% ipython --no-banner

In [1]: import numpy as np

In [2]: import numpy.linalg as la

In [3]: np.set_printoptions(precision=3, suppress=True, linewidth=120)

In [4]: A = np.loadtxt("run4.csv", delimiter=",")

In [5]: A
Out[5]: 
array([[ 0.284,  0.17 , -0.17 , -0.17 , -0.17 , -0.17 ,  0.17 ,  0.17 ],
       [ 0.17 ,  0.102, -0.102, -0.102, -0.102, -0.102,  0.102,  0.102],
       [-0.17 , -0.102,  0.102,  0.102,  0.102,  0.102, -0.102, -0.102],
       [-0.17 , -0.102,  0.102,  0.102,  0.102,  0.102, -0.102, -0.102],
       [-0.17 , -0.102,  0.102,  0.102,  0.102,  0.102, -0.102, -0.102],
       [-0.17 , -0.102,  0.102,  0.102,  0.102,  0.102, -0.102, -0.102],
       [ 0.17 ,  0.102, -0.102, -0.102, -0.102, -0.102,  0.102,  0.102],
       [ 0.17 ,  0.102, -0.102, -0.102, -0.102, -0.102,  0.102,  0.102]])

In [6]: Uu, sv, vt = la.svd(A)

In [7]: V = vt[:(sv > 1e-8).sum()]

In [8]: rng = np.random.default_rng(5776)

In [9]: x = A[4] + 5 * A[5] + rng.integers(2) * np.eye(8)[2]

In [10]: x
Out[10]: array([-1.023, -0.614,  1.614,  0.614,  0.614,  0.614, -0.614, -0.614])

In [11]: V.T @ V
Out[11]: 
array([[ 0.284,  0.17 , -0.17 , -0.17 , -0.17 , -0.17 ,  0.17 ,  0.17 ],
       [ 0.17 ,  0.102, -0.102, -0.102, -0.102, -0.102,  0.102,  0.102],
       [-0.17 , -0.102,  0.102,  0.102,  0.102,  0.102, -0.102, -0.102],
       [-0.17 , -0.102,  0.102,  0.102,  0.102,  0.102, -0.102, -0.102],
       [-0.17 , -0.102,  0.102,  0.102,  0.102,  0.102, -0.102, -0.102],
       [-0.17 , -0.102,  0.102,  0.102,  0.102,  0.102, -0.102, -0.102],
       [ 0.17 ,  0.102, -0.102, -0.102, -0.102, -0.102,  0.102,  0.102],
       [ 0.17 ,  0.102, -0.102, -0.102, -0.102, -0.102,  0.102,  0.102]])

In [12]: np.diag(V.T @ V)
Out[12]: array([0.284, 0.102, 0.102, 0.102, 0.102, 0.102, 0.102, 0.102])

In [13]: np.allclose(V.T @ V @ x, x)
Out[13]: False

In [14]: z = rng.permutation(8)

In [15]: z
Out[15]: array([6, 0, 4, 2, 5, 7, 3, 1])

In [16]: other = A[z][:, z]

In [17]: np.trace(other)
Out[17]: np.float64(1.0)

In [18]: np.round(la.det(other), 3), np.round(la.det(A[z]), 3)
Out[18]: (np.float64(0.0), np.float64(-0.0))

In [19]: other
Out[19]: 
array([[ 0.102,  0.17 , -0.102, -0.102, -0.102,  0.102, -0.102,  0.102],
       [ 0.17 ,  0.284, -0.17 , -0.17 , -0.17 ,  0.17 , -0.17 ,  0.17 ],
       [-0.102, -0.17 ,  0.102,  0.102,  0.102, -0.102,  0.102, -0.102],
       [-0.102, -0.17 ,  0.102,  0.102,  0.102, -0.102,  0.102, -0.102],
       [-0.102, -0.17 ,  0.102,  0.102,  0.102, -0.102,  0.102, -0.102],
       [ 0.102,  0.17 , -0.102, -0.102, -0.102,  0.102, -0.102,  0.102],
       [-0.102, -0.17 ,  0.102,  0.102,  0.102, -0.102,  0.102, -0.102],
       [ 0.102,  0.17 , -0.102, -0.102, -0.102,  0.102, -0.102,  0.102]])

In [20]: rank = la.matrix_rank(A)

In [21]: rank
Out[21]: np.int64(1)

In [22]: null = la.svd(A)[2][rank:].T

In [23]: [int(la.matrix_rank(A[:i])) for i in range(1, len(A) + 1)]
Out[23]: [1, 1, 1, 1, 1, 1, 1, 1]

In [24]: np.allclose(A @ null, 0)
Out[24]: True

In [25]: null @ null.T
Out[25]: 
array([[ 0.716, -0.17 ,  0.17 ,  0.17 ,  0.17 ,  0.17 , -0.17 , -0.17 ],
       [-0.17 ,  0.898,  0.102,  0.102,  0.102,  0.102, -0.102, -0.102],
       [ 0.17 ,  0.102,  0.898, -0.102, -0.102, -0.102,  0.102,  0.102],
       [ 0.17 ,  0.102, -0.102,  0.898, -0.102, -0.102,  0.102,  0.102],
       [ 0.17 ,  0.102, -0.102, -0.102,  0.898, -0.102,  0.102,  0.102],
       [ 0.17 ,  0.102, -0.102, -0.102, -0.102,  0.898,  0.102,  0.102],
       [-0.17 , -0.102,  0.102,  0.102,  0.102,  0.102,  0.898, -0.102],
       [-0.17 , -0.102,  0.102,  0.102,  0.102,  0.102, -0.102,  0.898]])

In [26]: arr = np.array([[1, -2, 4, -8], [1, -1, 1, -1], [1, 0, 0, 0]])

In [27]: arr
Out[27]: 
array([[ 1, -2,  4, -8],
       [ 1, -1,  1, -1],
       [ 1,  0,  0,  0]])

In [28]: x = np.array([0, 0, 0, 1])

In [29]: a = np.maximum(arr @ x, 0)

In [30]: np.flatnonzero(a > 1e-9)
Out[30]: array([], dtype=int64)

In [31]: a
Out[31]: array([0, 0, 0])

In [32]: arr.T @ a
Out[32]: array([0, 0, 0, 0])

In [33]: E = np.diag(np.array([-3, -7, 2, -8, -7, -7]))

In [34]: E
Out[34]: 
array([[-3,  0,  0,  0,  0,  0],
       [ 0, -7,  0,  0,  0,  0],
       [ 0,  0,  2,  0,  0,  0],
       [ 0,  0,  0, -8,  0,  0],
       [ 0,  0,  0,  0, -7,  0],
       [ 0,  0,  0,  0,  0, -7]])

In [35]: # symmetric, so the eigenvalues are real

In [36]: la.lstsq(A[:-1].T, A[-1])[2]
Out[36]: np.int32(1)

In [37]: np.unique(A.round(6), axis=0).shape
Out[37]: (3, 8)

In [38]: round(float(np.trace(la.pinv(A) @ A)), 3)
Out[38]: 1.0

In [39]: A @ la.pinv(A) @ A
Out[39]: 
array([[ 0.284,  0.17 , -0.17 , -0.17 , -0.17 , -0.17 ,  0.17 ,  0.17 ],
       [ 0.17 ,  0.102, -0.102, -0.102, -0.102, -0.102,  0.102,  0.102],
       [-0.17 , -0.102,  0.102,  0.102,  0.102,  0.102, -0.102, -0.102],
       [-0.17 , -0.102,  0.102,  0.102,  0.102,  0.102, -0.102, -0.102],
       [-0.17 , -0.102,  0.102,  0.102,  0.102,  0.102, -0.102, -0.102],
       [-0.17 , -0.102,  0.102,  0.102,  0.102,  0.102, -0.102, -0.102],
       [ 0.17 ,  0.102, -0.102, -0.102, -0.102, -0.102,  0.102,  0.102],
       [ 0.17 ,  0.102, -0.102, -0.102, -0.102, -0.102,  0.102,  0.102]])

In [40]: np.allclose(A[:-1].T @ la.lstsq(A[:-1].T, A[-1])[0], A[-1])
Out[40]: True

In [41]: other = np.array([[-7, -5, -1],
    ...:     [5, 5, -4],
    ...:     [0, -2, -5],
    ...:     [-7, 3, 5],
    ...:     [9, 2, -7],
    ...:     [-9, -8, -3],
    ...:     [4, -8, -3],
    ...:     [-9, 2, 7]])

In [42]: other.T @ A.T
Out[42]: 
array([[-0.795, -0.477,  0.477,  0.477,  0.477,  0.477, -0.477, -0.477],
       [-0.739, -0.443,  0.443,  0.443,  0.443,  0.443, -0.443, -0.443],
       [ 1.42 ,  0.852, -0.852, -0.852, -0.852, -0.852,  0.852,  0.852]])

In [43]: la.matrix_rank(np.vstack([A, other.T]))
Out[43]: np.int64(4)

In [44]: np.einsum("ik,kj->ji", A, other)
Out[44]: 
array([[-0.795, -0.477,  0.477,  0.477,  0.477,  0.477, -0.477, -0.477],
       [-0.739, -0.443,  0.443,  0.443,  0.443,  0.443, -0.443, -0.443],
       [ 1.42 ,  0.852, -0.852, -0.852, -0.852, -0.852,  0.852,  0.852]])

In [45]: np.einsum("ik,kj->ij", A, other)
Out[45]: 
array([[-0.795, -0.739,  1.42 ],
       [-0.477, -0.443,  0.852],
       [ 0.477,  0.443, -0.852],
       [ 0.477,  0.443, -0.852],
       [ 0.477,  0.443, -0.852],
       [ 0.477,  0.443, -0.852],
       [-0.477, -0.443,  0.852],
       [-0.477, -0.443,  0.852]])

In [46]: np.einsum("ij->j", A)
Out[46]: array([ 0.114,  0.068, -0.068, -0.068, -0.068, -0.068,  0.068,  0.068])

In [47]: np.vstack([A, other.T]).shape
Out[47]: (11, 8)

In [48]: E.sum(axis=0)
Out[48]: array([-3, -7,  2, -8, -7, -7])

In [49]: np.diff(E, axis=0)
Out[49]: 
array([[ 3, -7,  0,  0,  0,  0],
       [ 0,  7,  2,  0,  0,  0],
       [ 0,  0, -2, -8,  0,  0],
       [ 0,  0,  0,  8, -7,  0],
       [ 0,  0,  0,  0,  7, -7]])

In [50]: round(float(la.norm(E)), 3)
Out[50]: 14.967

In [51]: [int(la.matrix_rank(la.matrix_power(E, p))) for p in range(1, 7)]
Out[51]: [6, 6, 6, 6, 6, 6]

In [52]: np.prod(np.diag(E)), np.round(la.det(E), 3)
Out[52]: (np.int64(-16464), np.float64(-16464.0))

In [53]: la.matrix_rank(E - E[0, 0] * np.eye(6))
Out[53]: np.int64(5)

In [54]: np.allclose(E, E.T)
Out[54]: True

In [55]: np.trace(E)
Out[55]: np.int64(-30)

In [56]: round(np.abs(la.eigvals(E)).max(), 3)
Out[56]: np.float64(8.0)

In [57]: E @ E
Out[57]: 
array([[ 9,  0,  0,  0,  0,  0],
       [ 0, 49,  0,  0,  0,  0],
       [ 0,  0,  4,  0,  0,  0],
       [ 0,  0,  0, 64,  0,  0],
       [ 0,  0,  0,  0, 49,  0],
       [ 0,  0,  0,  0,  0, 49]])

In [58]: round(la.det(E), 3)
Out[58]: np.float64(-16464.0)

In [59]: (E + E.T) / 2
Out[59]: 
array([[-3.,  0.,  0.,  0.,  0.,  0.],
       [ 0., -7.,  0.,  0.,  0.,  0.],
       [ 0.,  0.,  2.,  0.,  0.,  0.],
       [ 0.,  0.,  0., -8.,  0.,  0.],
       [ 0.,  0.,  0.,  0., -7.,  0.],
       [ 0.,  0.,  0.,  0.,  0., -7.]])

In [60]: mat = np.loadtxt("w.csv", delimiter=",")

In [61]: mat
Out[61]: 
array([[-0.654,  0.434, -0.516,  0.373, -0.039,  0.052, -0.422,  0.596,  0.137, -1.249, -0.01 ],
       [ 0.434, -1.685, -0.031,  0.035,  0.324, -0.189, -0.025,  0.01 ,  0.353, -0.835,  0.072],
       [-0.516, -0.031, -0.979, -0.214,  0.309,  0.009,  0.255, -0.813,  0.894,  0.258, -0.179],
       [ 0.373,  0.035, -0.214, -1.04 ,  1.048,  0.07 , -0.189,  0.365,  0.529,  0.082, -0.174],
       [-0.039,  0.324,  0.309,  1.048, -0.264, -0.427, -0.517,  0.483,  0.567, -0.079,  0.173],
       [ 0.052, -0.189,  0.009,  0.07 , -0.427, -1.633,  0.204,  0.01 , -0.064,  0.302, -0.229],
       [-0.422, -0.025,  0.255, -0.189, -0.517,  0.204, -1.036,  0.015, -0.355, -0.256, -0.054],
       [ 0.596,  0.01 , -0.813,  0.365,  0.483,  0.01 ,  0.015, -1.846,  0.246, -0.328, -0.101],
       [ 0.137,  0.353,  0.894,  0.529,  0.567, -0.064, -0.355,  0.246, -1.482, -0.325,  0.009],
       [-1.249, -0.835,  0.258,  0.082, -0.079,  0.302, -0.256, -0.328, -0.325,  0.484, -0.204],
       [-0.01 ,  0.072, -0.179, -0.174,  0.173, -0.229, -0.054, -0.101,  0.009, -0.204, -1.864]])

In [62]: ev, V = la.eigh(mat)

In [63]: x = np.array([3, 0, 8, 8, 9, 9, 3, 4, 2, 0, 4])

In [64]: np.round(x @ mat @ x / (x @ x), 3), round(float(ev[0]), 3), round(float(ev[-1]), 3)
Out[64]: (np.float64(-0.656), -3.0, 2.0)

In [65]: Uu, sv, vt = la.svd(mat)

In [66]: sv.round(3) + 0
Out[66]: array([3., 2., 2., 2., 2., 2., 2., 1., 1., 1., 0.])

In [67]: other = Uu[:, :10] @ np.diag(sv[:10]) @ vt[:10]

In [68]: round(la.norm(mat - other) / la.norm(mat), 3)
Out[68]: np.float64(0.0)

In [69]: round(la.norm(mat - other, 2), 3), round(float(sv[10]), 3)
Out[69]: (np.float64(0.0), 0.0)

In [70]: la.matrix_rank(other)
Out[70]: np.int64(10)

In [71]: round(np.abs(mat - other).max(), 3)
Out[71]: np.float64(0.0)

In [72]: feats = np.loadtxt("dump.csv", delimiter=",")

In [73]: feats
Out[73]: 
array([[2., 1., 4., 4., 2., 3., 1., 1., 0., 2.],
       [1., 0., 2., 3., 4., 0., 1., 3., 2., 1.],
       [4., 2., 0., 4., 2., 1., 3., 0., 1., 2.],
       [4., 3., 4., 0., 0., 3., 1., 2., 3., 2.],
       [2., 4., 2., 0., 0., 2., 3., 1., 1., 1.],
       [3., 0., 1., 3., 2., 0., 2., 4., 2., 0.],
       [1., 1., 3., 1., 3., 2., 4., 2., 3., 2.],
       [1., 3., 0., 2., 1., 4., 2., 0., 3., 4.],
       [0., 2., 1., 3., 1., 2., 3., 3., 0., 0.],
       [2., 1., 2., 2., 1., 0., 2., 4., 0., 4.]])

In [74]: f = np.array([3, 2])

In [75]: np.convolve(feats[9], f)
Out[75]: array([ 6.,  7.,  8., 10.,  7.,  2.,  6., 16.,  8., 12.,  8.])

In [76]: np.correlate(feats[9], feats[6], "full")
Out[76]: array([ 4.,  8., 11., 20., 20., 23., 23., 35., 31., 38., 42., 29., 33., 19., 26., 10., 16.,  4.,  4.])

In [77]: np.polyval(f, feats[9])
Out[77]: array([ 8.,  5.,  8.,  8.,  5.,  2.,  8., 14.,  2., 14.])

In [78]: ev, V = la.eigh(feats)

In [79]: round(float(ev.sum()), 3), np.trace(feats)
Out[79]: (10.0, np.float64(10.0))

In [80]: np.abs(V[:, -1]).round(6).argmax()
Out[80]: np.int64(6)

In [81]: la.eigvalsh(feats + 5 * np.eye(10))
Out[81]: array([-2.417, -0.314,  0.688,  0.945,  5.013,  6.461,  7.655,  8.781,  9.334, 23.854])

In [82]: ev
Out[82]: array([-7.417, -5.314, -4.312, -4.055,  0.013,  1.461,  2.655,  3.781,  4.334, 18.854])

In [83]: data = np.loadtxt("a.csv", delimiter=",")

In [84]: data
Out[84]: 
array([[-2., -1.,  0.,  1.,  2.,  3.,  4.],
       [ 5.,  6.,  7.,  8.,  9., 10., 11.],
       [12., 13., 14., 15., 16., 17., 18.],
       [19., 20., 21., 22., 23., 24., 25.],
       [26., 27., 28., 29., 30., 31., 32.]])

In [85]: np.abs(np.diag(la.qr(data)[1])) > 1e-9
Out[85]: array([ True,  True, False, False, False])

In [86]: np.unique(data.round(6), axis=0).shape
Out[86]: (5, 7)
